$ ipython --no-banner

In [1]: import numpy as np

In [2]: np.set_printoptions(precision=1, suppress=True, linewidth=160)

In [3]: mat = np.loadtxt("mat.csv", delimiter=",")

In [4]: mat
Out[4]: 
array([[0., 0., 0., 0., 0.],
       [0., 0., 0., 0., 0.],
       [0., 0., 0., 0., 1.],
       [0., 0., 2., 0., 0.],
       [0., 0., 0., 0., 0.]])

In [5]: u = np.array([2, 0, 1])

In [6]: np.cross(mat[4, :3], mat[2, :3])
Out[6]: array([0., 0., 0.])

In [7]: np.convolve(mat[4], u)
Out[7]: array([0., 0., 0., 0., 0., 0., 0.])

In [8]: np.polyval(u, mat[4])
Out[8]: array([1., 1., 1., 1., 1.])

In [9]: w1 = np.array([[4, 2, 5], [2, 0, 0], [2, 1, 3], [1, 0, 2], [5, 5, 5]])

In [10]: coef = np.array([-5, 3, 0])

In [11]: H = np.maximum(mat @ w1 + coef, 0)

In [12]: (H > 0).mean(axis=0)
Out[12]: array([0. , 1. , 0.4])

In [13]: np.linalg.matrix_rank(H)
Out[13]: np.int64(2)

In [14]: basis = np.array([[0, 5], [-4, -4], [3, 5]])

In [15]: (H @ basis).round(6).argmax(axis=1)
Out[15]: array([0, 0, 1, 1, 0])

In [16]: H @ basis
Out[16]: 
array([[-12., -12.],
       [-12., -12.],
       [-17.,  -7.],
       [ -2.,  10.],
       [-12., -12.]])

In [17]: np.sort(np.linalg.eigvals(mat).real)
Out[17]: array([0., 0., 0., 0., 0.])

In [18]: mat @ mat
Out[18]: 
array([[0., 0., 0., 0., 0.],
       [0., 0., 0., 0., 0.],
       [0., 0., 0., 0., 0.],
       [0., 0., 0., 0., 2.],
       [0., 0., 0., 0., 0.]])

In [19]: (np.linalg.matrix_power((mat != 0) + (mat.T != 0) + np.eye(5), 5) > 0).astype(int)
Out[19]: 
array([[1, 0, 0, 0, 0],
       [0, 1, 0, 0, 0],
       [0, 0, 1, 1, 1],
       [0, 0, 1, 1, 1],
       [0, 0, 1, 1, 1]])

In [20]: (mat != 0).astype(int)
Out[20]: 
array([[0, 0, 0, 0, 0],
       [0, 0, 0, 0, 0],
       [0, 0, 0, 0, 1],
       [0, 0, 1, 0, 0],
       [0, 0, 0, 0, 0]])
